% python3 -q
>>> import numpy as np
>>> np.set_printoptions(precision=3, suppress=True, linewidth=140, legacy="1.25")
>>> m1 = np.array([[0, 1, 0, 0, 1],
...     [1, 0, 1, 0, 0],
...     [0, 1, 0, 1, 0],
...     [0, 0, 1, 0, 0],
...     [1, 0, 0, 0, 0]])
>>> print(m1)
[[0 1 0 0 1]
 [1 0 1 0 0]
 [0 1 0 1 0]
 [0 0 1 0 0]
 [1 0 0 0 0]]
>>> # looks like rank 4
>>> print(np.round(np.linalg.svd(m1, compute_uv=False), 3) + 0)
[1.732 1.732 1.    1.    0.   ]
>>> print(m1.sum(axis=1))
[2 2 2 1 1]
>>> print(np.unravel_index(np.abs(m1).argmax(), m1.shape))
(0, 1)
>>> print(m1 - m1[0])
[[ 0  0  0  0  0]
 [ 1 -1  1  0 -1]
 [ 0  0  0  1 -1]
 [ 0 -1  1  0 -1]
 [ 1 -1  0  0 -1]]
>>> print(m1.sum(axis=0))
[2 2 2 1 1]
>>> w, V = np.linalg.eigh(m1)
>>> print(np.abs(V[:, -1]))
[0.5   0.577 0.5   0.289 0.289]
>>> print(np.unique(w.round(6) + 0, return_counts=True)[1])
[1 1 1 1 1]
>>> print(np.linalg.eigvalsh(m1 + 3 * np.eye(5)))
[1.268 2.    3.    4.    4.732]
>>> print(m1.sum(axis=0))
[2 2 2 1 1]
>>> print(m1 @ m1)
[[2 0 1 0 0]
 [0 2 0 1 1]
 [1 0 2 0 0]
 [0 1 0 1 0]
 [0 1 0 0 1]]
>>> L = np.diag(m1.sum(axis=1)) - m1
>>> print(L @ np.ones(5))
[0. 0. 0. 0. 0.]
>>> E = np.load("w.npy")
>>> print(E)
[[0.088 0.    0.088 0.088 0.    0.088 0.088 0.088 0.059 0.088 0.088 0.088 0.088 0.059]
 [0.087 0.087 0.13  0.043 0.    0.    0.    0.13  0.043 0.13  0.087 0.13  0.13  0.   ]
 [0.033 0.1   0.033 0.033 0.1   0.1   0.067 0.067 0.    0.067 0.1   0.1   0.1   0.1  ]
 [0.091 0.136 0.091 0.091 0.091 0.    0.091 0.045 0.136 0.    0.    0.    0.136 0.091]
 [0.    0.143 0.143 0.    0.214 0.    0.071 0.071 0.071 0.    0.143 0.071 0.    0.071]
 [0.    0.105 0.    0.158 0.158 0.105 0.053 0.    0.053 0.    0.158 0.105 0.053 0.053]
 [0.083 0.042 0.125 0.083 0.042 0.    0.042 0.125 0.042 0.125 0.042 0.083 0.042 0.125]
 [0.136 0.091 0.091 0.136 0.045 0.    0.091 0.091 0.    0.045 0.045 0.091 0.045 0.091]
 [0.091 0.045 0.136 0.136 0.091 0.045 0.136 0.    0.091 0.    0.091 0.045 0.091 0.   ]
 [0.034 0.103 0.034 0.069 0.103 0.034 0.069 0.103 0.    0.138 0.103 0.    0.103 0.103]
 [0.    0.107 0.036 0.107 0.107 0.107 0.071 0.107 0.107 0.071 0.071 0.036 0.036 0.036]
 [0.125 0.083 0.    0.    0.125 0.083 0.125 0.125 0.042 0.    0.125 0.042 0.125 0.   ]
 [0.    0.059 0.059 0.    0.    0.059 0.059 0.    0.    0.118 0.059 0.176 0.235 0.176]
 [0.13  0.087 0.13  0.043 0.087 0.13  0.    0.    0.043 0.087 0.13  0.    0.087 0.043]]
>>> # row-stochastic, so 1 is an eigenvalue
>>> rng = np.random.default_rng(2485)
>>> idx = rng.permutation(14)
>>> other = E[:, idx] * rng.choice([-1, 1], 14)
>>> print(other)
[[-0.     0.088  0.088 -0.088 -0.059  0.088 -0.088  0.059 -0.     0.088 -0.088 -0.088 -0.088  0.088]
 [-0.087  0.087  0.13  -0.    -0.043  0.    -0.13   0.    -0.     0.13  -0.043 -0.087 -0.13   0.13 ]
 [-0.1    0.1    0.067 -0.1   -0.     0.067 -0.033  0.1   -0.1    0.1   -0.033 -0.033 -0.067  0.1  ]
 [-0.136  0.     0.    -0.    -0.136  0.091 -0.091  0.091 -0.091  0.136 -0.091 -0.091 -0.045  0.   ]
 [-0.143  0.143  0.    -0.    -0.071  0.071 -0.143  0.071 -0.214  0.    -0.    -0.    -0.071  0.071]
 [-0.105  0.158  0.    -0.105 -0.053  0.053 -0.     0.053 -0.158  0.053 -0.158 -0.    -0.     0.105]
 [-0.042  0.042  0.125 -0.    -0.042  0.042 -0.125  0.125 -0.042  0.042 -0.083 -0.083 -0.125  0.083]
 [-0.091  0.045  0.045 -0.    -0.     0.091 -0.091  0.091 -0.045  0.045 -0.136 -0.136 -0.091  0.091]
 [-0.045  0.091  0.    -0.045 -0.091  0.136 -0.136  0.    -0.091  0.091 -0.136 -0.091 -0.     0.045]
 [-0.103  0.103  0.138 -0.034 -0.     0.069 -0.034  0.103 -0.103  0.103 -0.069 -0.034 -0.103  0.   ]
 [-0.107  0.071  0.071 -0.107 -0.107  0.071 -0.036  0.036 -0.107  0.036 -0.107 -0.    -0.107  0.036]
 [-0.083  0.125  0.    -0.083 -0.042  0.125 -0.     0.    -0.125  0.125 -0.    -0.125 -0.125  0.042]
 [-0.059  0.059  0.118 -0.059 -0.     0.059 -0.059  0.176 -0.     0.235 -0.    -0.    -0.     0.176]
 [-0.087  0.13   0.087 -0.13  -0.043  0.    -0.13   0.043 -0.087  0.087 -0.043 -0.13  -0.     0.   ]]
>>> Uu, _, vt = np.linalg.svd(E.T @ other)
>>> print(idx)
[ 1 10  9  5  8  6  2 13  4 12  3  0  7 11]
